In [1]: import numpy as np

In [2]: np.set_printoptions(precision=1, suppress=True, linewidth=100, floatmode="fixed")

In [3]: E = np.load("x.npy")

In [4]: print(E)
[[5.0 1.0 0.0]
 [0.0 5.0 1.0]
 [0.0 0.0 5.0]]

In [5]: print(np.prod(np.diag(E)), np.round(np.linalg.det(E), 1))
125.0 125.0

In [6]: print(np.linalg.matrix_rank(E - E[0, 0] * np.eye(3)))
2

In [7]: print([int(np.linalg.matrix_rank(np.linalg.matrix_power(E, p))) for p in range(1, 4)])
[3, 3, 3]

In [8]: x = np.array([8, 5, 1])

In [9]: y = E @ x

In [10]: b, lr = np.zeros(3), 1 / np.linalg.norm(E, 2) ** 2

In [11]: for i in range(6):
    ...:     b -= lr * E.T @ (E @ b - y)
    ...:     if i % 1 == 0: print(i, round(np.linalg.norm(E @ b - y), 1))
    ...: 
0 6.5
1 1.7
2 0.6
3 0.2
4 0.1
5 0.0

In [12]: print(round(np.linalg.cond(E), 1))
1.3

In [13]: rng = np.random.default_rng(71207)

In [14]: m1 = np.eye(4, dtype=int)[rng.permutation(4)] * np.array([1, 3, 2, 4])

In [15]: print(m1)
[[0 0 2 0]
 [0 0 0 4]
 [1 0 0 0]
 [0 3 0 0]]

In [16]: # 2 groups of indices that never mix

In [17]: A2 = m1 / np.linalg.norm(m1, axis=1, keepdims=True)

In [18]: G = A2 @ A2.T

In [19]: print(G)
[[1.0 0.0 0.0 0.0]
 [0.0 1.0 0.0 0.0]
 [0.0 0.0 1.0 0.0]
 [0.0 0.0 0.0 1.0]]

In [20]: print(np.linalg.norm(A2, axis=1))
[1.0 1.0 1.0 1.0]
